% python3 -q
>>> import numpy as np
>>> np.set_printoptions(suppress=True, linewidth=140)
>>> X = np.loadtxt("test15.csv", delimiter=",")
>>> X
array([[0.33, 0.17, 0.33, 0.17],
       [0.2 , 0.4 , 0.2 , 0.2 ],
       [0.14, 0.29, 0.43, 0.14],
       [0.25, 0.  , 0.25, 0.5 ]])
>>> # a transition matrix
>>> O, R = np.linalg.qr(X)
>>> O.round(2) + 0
array([[-0.69,  0.22,  0.11, -0.68],
       [-0.42, -0.67,  0.55,  0.29],
       [-0.29, -0.49, -0.82,  0.  ],
       [-0.52,  0.52, -0.12,  0.67]])
>>> np.round(abs(R[0, 0]), 2), round(np.linalg.norm(X[:, 0]), 2)
(np.float64(0.48), np.float64(0.48))
>>> R.round(2)
array([[-0.48, -0.37, -0.57, -0.5 ],
       [ 0.  , -0.37, -0.14,  0.09],
       [ 0.  ,  0.  , -0.24, -0.05],
       [ 0.  ,  0.  ,  0.  ,  0.28]])
>>> round(float(np.trace(O @ O.T)), 2)
4.0
>>> print(O.shape, R.shape)
(4, 4) (4, 4)
>>> np.allclose(R.T @ R, X.T @ X)
True
>>> P = np.triu(np.array([[-1, 1, -1, -2], [-1, 1, -2, -1], [2, 1, -1, 0], [-1, 1, -2, -2]]), 1) + np.eye(4)
>>> A2 = P @ X @ np.linalg.inv(P)
>>> np.round(np.linalg.det(A2), 2)
np.float64(0.01)
>>> np.round(np.poly(A2), 2)
array([ 1.  , -1.66,  0.81, -0.16,  0.01])
>>> np.round(P @ X - X @ P, 2)
array([[-0.44, -0.22, -0.06, -0.11],
       [-0.53, -0.78, -0.11,  0.02],
       [ 0.  , -0.14,  0.72,  0.57],
       [ 0.  , -0.25,  0.25,  0.5 ]])
>>> np.linalg.matrix_rank(A2)
np.int64(4)
>>> np.trace(A2), np.trace(X)
(np.float64(1.66), np.float64(1.66))
>>> mat = np.load("block15.npy")
>>> print(mat)
[[1. 0. 0. 0.]
 [0. 2. 1. 3.]
 [0. 0. 0. 1.]
 [0. 4. 5. 2.]]
>>> # splits into 2 blocks
>>> A2 = np.array([[1, 0], [-2, -2]])
>>> C = np.kron(A2, mat)
>>> C
array([[  1.,   0.,   0.,   0.,   0.,   0.,   0.,   0.],
       [  0.,   2.,   1.,   3.,   0.,   0.,   0.,   0.],
       [  0.,   0.,   0.,   1.,   0.,   0.,   0.,   0.],
       [  0.,   4.,   5.,   2.,   0.,   0.,   0.,   0.],
       [ -2.,  -0.,  -0.,  -0.,  -2.,  -0.,  -0.,  -0.],
       [ -0.,  -4.,  -2.,  -6.,  -0.,  -4.,  -2.,  -6.],
       [ -0.,  -0.,  -0.,  -2.,  -0.,  -0.,  -0.,  -2.],
       [ -0.,  -8., -10.,  -4.,  -0.,  -8., -10.,  -4.]])
>>> np.linalg.matrix_rank(C)
np.int64(8)
